In [1]: import numpy as np

In [2]: np.set_printoptions(precision=2, suppress=True, linewidth=200, floatmode="fixed")

In [3]: def rd(a):
   ...:     return np.round(a, 2) + 0
   ...: 

In [4]: feats = np.loadtxt("dump.csv", delimiter=",")

In [5]: print(feats)
[[1.00 0.90 0.81 0.73 0.66 0.59 0.53 0.48 0.43 0.39 0.35]
 [0.90 1.00 0.90 0.81 0.73 0.66 0.59 0.53 0.48 0.43 0.39]
 [0.81 0.90 1.00 0.90 0.81 0.73 0.66 0.59 0.53 0.48 0.43]
 [0.73 0.81 0.90 1.00 0.90 0.81 0.73 0.66 0.59 0.53 0.48]
 [0.66 0.73 0.81 0.90 1.00 0.90 0.81 0.73 0.66 0.59 0.53]
 [0.59 0.66 0.73 0.81 0.90 1.00 0.90 0.81 0.73 0.66 0.59]
 [0.53 0.59 0.66 0.73 0.81 0.90 1.00 0.90 0.81 0.73 0.66]
 [0.48 0.53 0.59 0.66 0.73 0.81 0.90 1.00 0.90 0.81 0.73]
 [0.43 0.48 0.53 0.59 0.66 0.73 0.81 0.90 1.00 0.90 0.81]
 [0.39 0.43 0.48 0.53 0.59 0.66 0.73 0.81 0.90 1.00 0.90]
 [0.35 0.39 0.43 0.48 0.53 0.59 0.66 0.73 0.81 0.90 1.00]]

In [6]: ev, vecs = np.linalg.eigh(feats)

In [7]: vec = np.array([4, 1, 2, 1, 2, 4, 0, 0, 4, 0, 0])

In [8]: print(rd(vec @ feats @ vec / (vec @ vec)), rd(ev[0]), rd(ev[-1]))
4.1 0.06 7.82

In [9]: print(np.abs(feats).sum(axis=1).max(), rd(np.abs(ev).max()))
8.38 7.82

In [10]: L = np.linalg.cholesky(feats)

In [11]: print(rd(L @ L.T))
[[1.00 0.90 0.81 0.73 0.66 0.59 0.53 0.48 0.43 0.39 0.35]
 [0.90 1.00 0.90 0.81 0.73 0.66 0.59 0.53 0.48 0.43 0.39]
 [0.81 0.90 1.00 0.90 0.81 0.73 0.66 0.59 0.53 0.48 0.43]
 [0.73 0.81 0.90 1.00 0.90 0.81 0.73 0.66 0.59 0.53 0.48]
 [0.66 0.73 0.81 0.90 1.00 0.90 0.81 0.73 0.66 0.59 0.53]
 [0.59 0.66 0.73 0.81 0.90 1.00 0.90 0.81 0.73 0.66 0.59]
 [0.53 0.59 0.66 0.73 0.81 0.90 1.00 0.90 0.81 0.73 0.66]
 [0.48 0.53 0.59 0.66 0.73 0.81 0.90 1.00 0.90 0.81 0.73]
 [0.43 0.48 0.53 0.59 0.66 0.73 0.81 0.90 1.00 0.90 0.81]
 [0.39 0.43 0.48 0.53 0.59 0.66 0.73 0.81 0.90 1.00 0.90]
 [0.35 0.39 0.43 0.48 0.53 0.59 0.66 0.73 0.81 0.90 1.00]]

In [12]: print(rd(np.diag(L) ** 2))
[1.00 0.19 0.19 0.19 0.19 0.19 0.19 0.19 0.19 0.19 0.19]

In [13]: print(np.linalg.eigvalsh(feats).min() > 0)
True

In [14]: print(rd(L))
[[1.00 0.00 0.00 0.00 0.00 0.00 0.00 0.00 0.00 0.00 0.00]
 [0.90 0.44 0.00 0.00 0.00 0.00 0.00 0.00 0.00 0.00 0.00]
 [0.81 0.39 0.44 0.00 0.00 0.00 0.00 0.00 0.00 0.00 0.00]
 [0.73 0.35 0.39 0.44 0.00 0.00 0.00 0.00 0.00 0.00 0.00]
 [0.66 0.31 0.35 0.39 0.44 0.00 0.00 0.00 0.00 0.00 0.00]
 [0.59 0.30 0.31 0.35 0.39 0.44 0.00 0.00 0.00 0.00 0.00]
 [0.53 0.26 0.30 0.31 0.35 0.39 0.44 0.00 0.00 0.00 0.00]
 [0.48 0.22 0.26 0.30 0.31 0.35 0.39 0.44 0.00 0.00 0.00]
 [0.43 0.21 0.22 0.26 0.30 0.31 0.35 0.39 0.44 0.00 0.00]
 [0.39 0.18 0.21 0.22 0.26 0.30 0.31 0.35 0.39 0.44 0.00]
 [0.35 0.17 0.18 0.21 0.22 0.26 0.30 0.31 0.35 0.39 0.44]]

In [15]: vec = np.array([3, -1, 1, -3, -1, 0, -3, 3, -1, -1, 0])

In [16]: h = np.maximum(feats @ vec, 0)

In [17]: print(np.maximum(feats @ (3 * vec), 0))
[0.00 0.00 0.00 0.00 0.00 0.00 0.00 0.00 0.00 0.00 0.00]

In [18]: print(rd(np.diff(feats, axis=0)))
[[-0.10  0.10  0.09  0.08  0.07  0.07  0.06  0.05  0.05  0.04  0.04]
 [-0.09 -0.10  0.10  0.09  0.08  0.07  0.07  0.06  0.05  0.05  0.04]
 [-0.08 -0.09 -0.10  0.10  0.09  0.08  0.07  0.07  0.06  0.05  0.05]
 [-0.07 -0.08 -0.09 -0.10  0.10  0.09  0.08  0.07  0.07  0.06  0.05]
 [-0.07 -0.07 -0.08 -0.09 -0.10  0.10  0.09  0.08  0.07  0.07  0.06]
 [-0.06 -0.07 -0.07 -0.08 -0.09 -0.10  0.10  0.09  0.08  0.07  0.07]
 [-0.05 -0.06 -0.07 -0.07 -0.08 -0.09 -0.10  0.10  0.09  0.08  0.07]
 [-0.05 -0.05 -0.06 -0.07 -0.07 -0.08 -0.09 -0.10  0.10  0.09  0.08]
 [-0.04 -0.05 -0.05 -0.06 -0.07 -0.07 -0.08 -0.09 -0.10  0.10  0.09]
 [-0.04 -0.04 -0.05 -0.05 -0.06 -0.07 -0.07 -0.08 -0.09 -0.10  0.10]]

In [19]: print(rd(np.linalg.norm(feats)))
8.03

In [20]: print(feats.shape)
(11, 11)

In [21]: print(np.count_nonzero(feats))
121

In [22]: print(np.abs(feats).max())
1.0

In [23]: print(rd(feats.mean(axis=0)))
[0.62 0.67 0.71 0.74 0.76 0.76 0.76 0.74 0.71 0.67 0.62]

In [24]: print(np.unravel_index(np.abs(feats).argmax(), feats.shape))
(np.int64(0), np.int64(0))

In [25]: print(rd(feats.sum(axis=0)))
[6.87 7.42 7.84 8.14 8.32 8.38 8.32 8.14 7.84 7.42 6.87]

In [26]: cov = feats.T @ feats

In [27]: print(np.allclose(cov, cov.T))
True

In [28]: print(rd(np.diag(cov)))
[4.75 5.44 5.94 6.29 6.50 6.57 6.50 6.29 5.94 5.44 4.75]

In [29]: W0 = np.array([[1, 3, 0, 3, 1, 1],
    ...:     [2, 2, 2, 2, 2, 2],
    ...:     [3, 1, 3, 0, 1, 2],
    ...:     [3, 3, 1, 3, 2, 2],
    ...:     [2, 3, 0, 2, 0, 2],
    ...:     [1, 0, 2, 2, 2, 2],
    ...:     [3, 2, 0, 1, 0, 3],
    ...:     [0, 0, 0, 2, 2, 3],
    ...:     [2, 2, 1, 0, 2, 1],
    ...:     [2, 3, 3, 0, 0, 2],
    ...:     [1, 2, 1, 0, 2, 2]])

In [30]: W0[1] = W0[7]

In [31]: print(W0)
[[1 3 0 3 1 1]
 [0 0 0 2 2 3]
 [3 1 3 0 1 2]
 [3 3 1 3 2 2]
 [2 3 0 2 0 2]
 [1 0 2 2 2 2]
 [3 2 0 1 0 3]
 [0 0 0 2 2 3]
 [2 2 1 0 2 1]
 [2 3 3 0 0 2]
 [1 2 1 0 2 2]]

In [32]: ev, vecs = np.linalg.eigh(feats)

In [33]: print(rd(np.linalg.svd(feats, compute_uv=False)))
[7.82 1.68 0.58 0.28 0.17 0.13 0.10 0.07 0.06 0.06 0.06]

In [34]: print(rd(ev.sum()), np.trace(feats))
11.0 11.0

In [35]: rng = np.random.default_rng(32566)

In [36]: z = rng.permutation(6)

In [37]: B = W0[:, z] * rng.choice([-1, 1], 6)

In [38]: print(B)
[[-3 -1 -1  0 -1  3]
 [-2 -2 -3  0  0  0]
 [ 0 -1 -2 -3 -3  1]
 [-3 -2 -2 -1 -3  3]
 [-2  0 -2  0 -2  3]
 [-2 -2 -2 -2 -1  0]
 [-1  0 -3  0 -3  2]
 [-2 -2 -3  0  0  0]
 [ 0 -2 -1 -1 -2  2]
 [ 0  0 -2 -3 -2  3]
 [ 0 -2 -2 -1 -1  2]]

In [39]: Uu, _, Vt = np.linalg.svd(W0.T @ B)

In [40]: print(rd(np.linalg.lstsq(W0, B)[0]))
[[ 0.00  0.00  0.00  0.00 -1.00  0.00]
 [ 0.00  0.00  0.00  0.00  0.00  1.00]
 [ 0.00  0.00  0.00 -1.00  0.00  0.00]
 [-1.00  0.00  0.00  0.00  0.00  0.00]
 [ 0.00 -1.00  0.00  0.00  0.00  0.00]
 [ 0.00  0.00 -1.00  0.00  0.00  0.00]]

In [41]: print(z)
[3 4 5 2 0 1]

In [42]: proj = B @ np.linalg.solve(B.T @ B, B.T)

In [43]: print(rd(proj @ B[:, 0]))
[-3.00 -2.00  0.00 -3.00 -2.00 -2.00 -1.00 -2.00  0.00  0.00  0.00]

In [44]: print(rd(np.linalg.eigvalsh(proj)))
[0.00 0.00 0.00 0.00 0.00 1.00 1.00 1.00 1.00 1.00 1.00]

In [45]: print(np.allclose(proj @ proj, proj))
True

In [46]: print(rd(np.diag(proj)))
[0.54 0.42 0.56 0.51 0.36 0.51 0.73 0.42 0.56 0.81 0.56]

In [47]: print(np.trace(proj))
6.0

In [48]: B = np.array([[2, 0, 1], [3, 0, 0], [3, 3, 1], [0, 2, 1], [1, 2, 1], [0, 3, 3]])

In [49]: print(np.einsum("ik,kj->ij", W0, B))
[[12 11  8]
 [ 2 17 13]
 [19 17 13]
 [20 19 15]
 [13 10 10]
 [10 20 13]
 [12 11 13]
 [ 2 17 13]
 [15 10  8]
 [22 15 11]
 [13 13 10]]

In [50]: print(np.einsum("ij,ij->i", W0, W0))
[21 17 24 36 21 17 23 17 14 26 14]

In [51]: print(W0 @ B)
[[12 11  8]
 [ 2 17 13]
 [19 17 13]
 [20 19 15]
 [13 10 10]
 [10 20 13]
 [12 11 13]
 [ 2 17 13]
 [15 10  8]
 [22 15 11]
 [13 13 10]]

In [52]: print(np.vstack([W0, B.T]).shape)
(14, 6)

In [53]: vec = np.array([-1, 0, -3, 0, 5, 0])

In [54]: y = W0 @ vec

In [55]: print(rd(np.linalg.lstsq(W0, y)[0]))
[-1.00  0.00 -3.00  0.00  5.00  0.00]

In [56]: y = y + 0.3 * rng.normal(size=11)

In [57]: print(rd(y))
[  4.26  10.15  -7.24   4.08  -1.95   2.48  -3.08  10.12   4.96 -10.67   6.32]

In [58]: coef, *_ = np.linalg.lstsq(W0, y)

In [59]: print(rd(W0.T @ (y - W0 @ coef)))
[0.00 0.00 0.00 0.00 0.00 0.00]

In [60]: print(rd(np.linalg.norm(y - W0 @ coef)))
0.39

In [61]: X = np.load("block1.npy")

In [62]: print(rd(X))
[[  0.74   0.74  -0.63  -4.47  -0.37  -1.32  -3.41  -0.95  -1.41]
 [  0.64   0.19  -0.04  -3.64  -0.48  -1.36  -2.63  -0.87  -1.12]
 [  0.40  -0.59   0.66  -1.23  -0.36  -0.76  -0.76  -0.40  -0.36]
 [  0.34  -0.52   0.56  -0.85  -0.27  -0.55  -0.52  -0.28  -0.25]
 [  0.25  -0.39   0.41  -0.52  -0.17  -0.35  -0.32  -0.18  -0.16]
 [ -0.41   0.55  -0.52   0.44   0.13   0.26   0.33   0.13   0.17]
 [ -0.43   0.57  -0.54   0.45   0.13   0.26   0.35   0.13   0.17]
 [ -3.48   2.85  -2.04   1.45  -0.45  -0.57   2.38  -0.12   1.02]
 [ -7.16   4.03  -1.98   2.02  -2.08  -3.12   5.12  -1.04   2.04]
 [-10.88   4.52  -1.08   2.55  -4.09  -6.29   8.18  -2.19   3.14]
 [-19.43   4.25   2.55   3.83  -9.38 -14.57  15.82  -5.19   5.81]
 [-20.05   4.18   2.87   3.93  -9.79 -15.21  16.40  -5.42   6.01]]

In [63]: print(rd(X @ np.linalg.pinv(X) @ X))
[[  0.74   0.74  -0.63  -4.47  -0.37  -1.32  -3.41  -0.95  -1.41]
 [  0.64   0.19  -0.04  -3.64  -0.48  -1.36  -2.63  -0.87  -1.12]
 [  0.40  -0.59   0.66  -1.23  -0.36  -0.76  -0.76  -0.40  -0.36]
 [  0.34  -0.52   0.56  -0.85  -0.27  -0.55  -0.52  -0.28  -0.25]
 [  0.25  -0.39   0.41  -0.52  -0.17  -0.35  -0.32  -0.18  -0.16]
 [ -0.41   0.55  -0.52   0.44   0.13   0.26   0.33   0.13   0.17]
 [ -0.43   0.57  -0.54   0.45   0.13   0.26   0.35   0.13   0.17]
 [ -3.48   2.85  -2.04   1.45  -0.45  -0.57   2.38  -0.12   1.02]
 [ -7.16   4.03  -1.98   2.02  -2.08  -3.12   5.12  -1.04   2.04]
 [-10.88   4.52  -1.08   2.55  -4.09  -6.29   8.18  -2.19   3.14]
 [-19.43   4.25   2.55   3.83  -9.38 -14.57  15.82  -5.19   5.81]
 [-20.05   4.18   2.87   3.93  -9.79 -15.21  16.40  -5.42   6.01]]

In [64]: print(np.linalg.lstsq(X[:-1].T, X[-1])[2])
3

In [65]: print(np.unique(X.round(6), axis=0).shape)
(12, 9)

In [66]: B = W0 + rng.integers(-2, 3, (11, 1)) @ rng.integers(-2, 3, (1, 6))

In [67]: print(B)
[[-3 -1  2  5 -1  1]
 [ 4  4 -2  0  4  3]
 [ 3  1  3  0  1  2]
 [ 7  7 -1  1  4  2]
 [ 0  1  1  3 -1  2]
 [-1 -2  3  3  1  2]
 [ 5  4 -1  0  1  3]
 [ 2  2 -1  1  3  3]
 [-2 -2  3  2  0  1]
 [ 4  5  2 -1  1  2]
 [ 5  6 -1 -2  4  2]]

In [68]: print(B - W0)
[[-4 -4  2  2 -2  0]
 [ 4  4 -2 -2  2  0]
 [ 0  0  0  0  0  0]
 [ 4  4 -2 -2  2  0]
 [-2 -2  1  1 -1  0]
 [-2 -2  1  1 -1  0]
 [ 2  2 -1 -1  1  0]
 [ 2  2 -1 -1  1  0]
 [-4 -4  2  2 -2  0]
 [ 2  2 -1 -1  1  0]
 [ 4  4 -2 -2  2  0]]

In [69]: print(np.linalg.matrix_rank(B - W0, tol=1e-8))
1

In [70]: print([round(float(x), 2) for x in np.linalg.svd(X, compute_uv=False)[:3]])
[50.34, 8.43, 6.26]

In [71]: print(np.linalg.cond(X) > 100)
True

In [72]: J = np.load("out6.npy")

In [73]: print(J)
[[ 1  1 -1 -1  1  1 -1 -1]
 [ 1  1 -1 -1 -1 -1  1  1]
 [ 1 -1  1 -1 -1  1 -1  1]
 [ 1  1  1  1 -1 -1 -1 -1]
 [ 1  1  1  1  1  1  1  1]
 [ 1 -1 -1  1  1 -1 -1  1]
 [ 1 -1 -1  1 -1  1  1 -1]
 [ 1 -1  1 -1  1 -1  1 -1]]

In [74]: z = rng.permutation(8)

In [75]: print(z)
[6 3 2 5 4 7 1 0]

In [76]: B = J[z][:, z]

In [77]: print(B)
[[ 1  1 -1  1 -1 -1 -1  1]
 [-1  1  1 -1 -1 -1  1  1]
 [-1 -1  1  1 -1  1 -1  1]
 [-1  1 -1 -1  1  1 -1  1]
 [ 1  1  1  1  1  1  1  1]
 [ 1 -1  1 -1  1 -1 -1  1]
 [ 1 -1 -1 -1 -1  1  1  1]
 [-1 -1 -1  1  1 -1  1  1]]

In [78]: print(rd(np.sort(np.abs(np.linalg.eigvals(B)))))
[2.83 2.83 2.83 2.83 2.83 2.83 2.83 2.83]
